>>> import numpy as np
>>> from numpy import linalg as LA
>>> np.set_printoptions(precision=4, suppress=True, linewidth=140)
>>> rd = lambda a: np.round(a, 4) + 0
>>> M = np.array([[3, 1, 2], [2, 0, 1], [3, 1, 2], [4, 2, 3], [3, 1, 2]])
>>> M
array([[3, 1, 2],
       [2, 0, 1],
       [3, 1, 2],
       [4, 2, 3],
       [3, 1, 2]])
>>> cov = M.T @ M
>>> np.diag(cov)
array([47,  7, 22])
>>> np.allclose(cov, cov.T)
True
>>> LA.matrix_rank(cov)
np.int64(2)
>>> Uu, sig, Vt = LA.svd(M)
>>> rd(sig)
array([8.6719, 0.8932, 0.    ])
>>> np.argmax(sig[:-1] / (sig[1:] + 1e-6)) + 1
np.int64(2)
>>> Y = Uu[:, :2] @ np.diag(sig[:2]) @ Vt[:2]
>>> LA.matrix_rank(M, rtol=0.05)
np.int64(2)
>>> rd(Y)
array([[3., 1., 2.],
       [2., 0., 1.],
       [3., 1., 2.],
       [4., 2., 3.],
       [3., 1., 2.]])
>>> Y = np.array([[-5, -3], [0, -2], [3, 1]])
>>> np.einsum("ij,ij->i", M, M)
array([14,  5, 14, 29, 14])
>>> M @ Y
array([[ -9,  -9],
       [ -7,  -5],
       [ -9,  -9],
       [-11, -13],
       [ -9,  -9]])
>>> Y.T @ M.T
array([[ -9,  -7,  -9, -11,  -9],
       [ -9,  -5,  -9, -13,  -9]])
>>> np.einsum("ij->j", M)
array([15,  5, 10])
>>> Uu, sig, Vt = LA.svd(M)
>>> evecs = Vt[:(sig > 1e-8).sum()]
>>> rng = np.random.default_rng(21)
>>> x = M[2] + 4 * M[1] + rng.integers(2) * np.eye(3)[1]
>>> x
array([11.,  1.,  6.])
>>> LA.matrix_rank(np.vstack([M, x]))
np.int64(2)
>>> np.allclose(evecs.T @ evecs @ x, x)
True
>>> rd(LA.norm(x - evecs.T @ evecs @ x))
np.float64(0.0)
>>> rd(evecs.T @ evecs)
array([[ 0.8333, -0.1667,  0.3333],
       [-0.1667,  0.8333,  0.3333],
       [ 0.3333,  0.3333,  0.3333]])
>>> rank = LA.matrix_rank(M)
>>> rank
np.int64(2)
>>> N = LA.svd(M)[2][rank:].T
>>> rd(M @ N)
array([[0.],
       [0.],
       [0.],
       [0.],
       [0.]])
>>> np.allclose(M @ N, 0)
True
>>> rd(N[:, 0] / N[np.abs(N[:, 0]).round(6).argmax(), 0])
array([-0.5, -0.5,  1. ])
>>> [int(LA.matrix_rank(M[:, :j + 1])) for j in range(3)]
[1, 2, 2]
>>> mat = np.load("w.npy")
>>> mat
array([[-1, -2,  0,  0,  0,  0],
       [-1,  2,  0,  0,  0,  0],
       [ 3,  1,  0,  0,  0,  0],
       [ 0,  0, -1, -2,  0,  0],
       [ 0,  0, -1,  2,  0,  0],
       [ 0,  0,  3,  1,  0,  0],
       [ 0,  0,  0,  0, -1, -2],
       [ 0,  0,  0,  0, -1,  2],
       [ 0,  0,  0,  0,  3,  1]])
>>> f, g = M[3], M[1]
>>> f @ f
np.int64(29)
>>> p = (f @ g) / (f @ f) * f
>>> rd(LA.norm(f + g) ** 2 + LA.norm(f - g) ** 2)
np.float64(68.0)
>>> np.outer(f, g)
array([[8, 0, 4],
       [4, 0, 2],
       [6, 0, 3]])
>>> LA.matrix_rank(np.outer(f, g))
np.int64(1)
>>> Y = np.c_[mat[:, :1] @ np.array([[3]]), np.array([3, 2, 0, -3, -2, -1, 0, 2, 0])]
>>> Y
array([[-3,  3],
       [-3,  2],
       [ 9,  0],
       [ 0, -3],
       [ 0, -2],
       [ 0, -1],
       [ 0,  0],
       [ 0,  2],
       [ 0,  0]])
>>> rd(LA.norm(LA.qr(mat)[0].T @ Y, axis=0) ** 2 / ((Y ** 2).sum(axis=0) + 1e-12))
array([1.    , 0.1806])
>>> LA.matrix_rank(np.c_[mat, Y])
np.int64(7)
>>> rd(LA.lstsq(mat, Y[:, 0])[0])
array([3., 0., 0., 0., 0., 0.])
>>> t3 = np.stack([Y, -3 * Y, Y[::-1]])
>>> np.einsum("bij,cij->bc", t3, t3)
array([[ 130, -390,   18],
       [-390, 1170,  -54],
       [  18,  -54,  130]])
>>> LA.matrix_rank(t3)
array([2, 2, 2])
>>> x = np.array([2, 2, 0, 1, 2, 2])
>>> rhs = mat @ x
>>> rd(LA.solve(mat.T @ mat, mat.T @ rhs))
array([2., 2., 0., 1., 2., 2.])
>>> rhs = rhs + 0.3 * rng.normal(size=9)
>>> rd(rhs)
array([-5.5468,  1.4641,  8.506 , -2.0142,  1.76  ,  0.7591, -6.3248,  1.9329,  8.2502])
>>> b, *_ = LA.lstsq(mat, rhs)
>>> rd(LA.norm(rhs - mat @ b))
np.float64(0.395)
>>> rd(mat.T @ (rhs - mat @ b))
array([0., 0., 0., 0., 0., 0.])
>>> labels = rng.integers(0, 3, 3)
>>> K = np.array([[-2, 0, 0], [0, 2, 2], [-2, -1, -2]]) * (labels[:, None] == labels)
>>> K
array([[-2,  0,  0],
       [ 0,  2,  0],
       [ 0,  0, -2]])
>>> labels = rng.permutation(3)
>>> Y = K[:, labels] * rng.choice([-1, 1], 3)
>>> Y
array([[ 0,  2,  0],
       [ 0,  0,  2],
       [-2,  0,  0]])
>>> Uu, _, Vt = LA.svd(K.T @ Y)
>>> labels
array([2, 0, 1])
>>> Uu @ Vt
array([[ 0., -1.,  0.],
       [ 0.,  0.,  1.],
       [ 1.,  0.,  0.]])
